$ python3 -q
>>> import numpy as np
>>> from numpy import linalg as LA
>>> np.set_printoptions(precision=1, suppress=True, linewidth=120)
>>> W0 = np.loadtxt("test10.csv", delimiter=",")
>>> print(W0)
[[0. 0. 1. 0. 0. 0. 0. 0.]
 [0. 0. 0. 1. 1. 1. 0. 0.]
 [1. 0. 0. 0. 0. 0. 0. 0.]
 [0. 1. 0. 0. 1. 1. 0. 0.]
 [0. 1. 0. 1. 0. 1. 0. 0.]
 [0. 1. 0. 1. 1. 0. 0. 0.]
 [0. 0. 0. 0. 0. 0. 0. 1.]
 [0. 0. 0. 0. 0. 0. 1. 0.]]
>>> # 3 blocks once reordered
>>> ev, vecs = LA.eigvalsh(W0)
Traceback (most recent call last):
  File "<python-input-6>", line 1, in <module>
    ev, vecs = LA.eigvalsh(W0)
    ^^^^^^^^
ValueError: too many values to unpack (expected 2)
>>> ev, vecs = LA.eigh(W0)
>>> print(ev)
[-1. -1. -1. -1. -1.  1.  1.  3.]
>>> print(LA.svd(W0, compute_uv=False))
[3. 1. 1. 1. 1. 1. 1. 1.]
>>> print(LA.eigvalsh(W0 + -2 * np.eye(8)))
[-3. -3. -3. -3. -3. -1. -1.  1.]
>>> print((ev > 1e-8).sum(), (ev < -1e-8).sum())
3 5
>>> J = np.load("data.npy")
>>> print(J)
[[ 0  0  8  2  0  0  0]
 [ 0  0  5  5  0  0  0]
 [ 0  1  5  0  0  0  0]
 [ 0  0  0  0  6  4  2]
 [ 3  0  2  0  6  4 11]
 [ 0  2 11  0  0  0  0]
 [ 0  0  0  0  6  9  3]
 [ 0  0  0  0  3  3  0]
 [ 0  0  0  0  6 13  2]
 [ 0  0  0  0  0  4  0]
 [ 0  0 11  7  0  0  0]
 [ 0  0 11  6  0  0  0]
 [ 1  0  5  0  3  1  9]
 [ 1  0  5  0  3  1  9]
 [ 0  0 14  7  0  0  0]
 [ 0  0  8  0  0  0  0]
 [ 0  1  8  0  0  0  0]
 [ 0  0  2  0  3  1  0]
 [ 0  0 11  0  0  0  5]
 [ 0  0  5  1  0  0  0]
 [ 0  0  0  0  3  6  0]
 [ 0  2 11  0  0  0  0]
 [ 0  0  8  0  0  0  0]
 [ 0  0  8  0  0  0  0]
 [ 0  0 11  3  0  0  0]
 [ 0  0  8  0  0  0  0]
 [ 0  0  0  0  6  6  6]
 [ 0  0  2  0  0  3  0]
 [ 1  0  0  0  6  7  8]
 [ 0  0  0  0  0  6  0]
 [ 0  0  2  0  0  3  0]
 [ 0  2 14  0  0  0  3]
 [ 0  0  5  5  0  0  0]
 [ 0  0  5  2  3  0  1]
 [ 3  0  5  0  6  0 10]
 [ 0  0 14  7  0  0  0]
 [ 0  0  0  0  3  6  1]
 [ 1  0  8  0  3  0  8]
 [ 0  0  0  0  3  9  0]
 [ 0  0 11  7  0  0  0]]
>>> # row 13 repeats row 12
>>> print(np.sort(LA.eigvals(W0).real))
[-1. -1. -1. -1. -1.  1.  1.  3.]
>>> W2 = J[[11, 23]].astype(float)
>>> for _ in range(4):
...     lab = LA.norm(J[:, None] - W2, axis=-1).argmin(axis=1)
...     W2 = np.array([J[lab == j].mean(axis=0) for j in range(2)])
... 
>>> print(lab)
[0 0 0 1 1 0 1 1 1 1 0 0 1 1 0 0 0 1 0 0 1 0 0 0 0 0 1 1 1 1 1 0 0 1 1 0 1 1 1 0]
>>> print(np.abs(W2[1] - W2[0]).argmax())
2
>>> print(W2[1] - W2[0])
[ 0.5 -0.4 -7.5 -2.4  3.5  4.3  3.1]
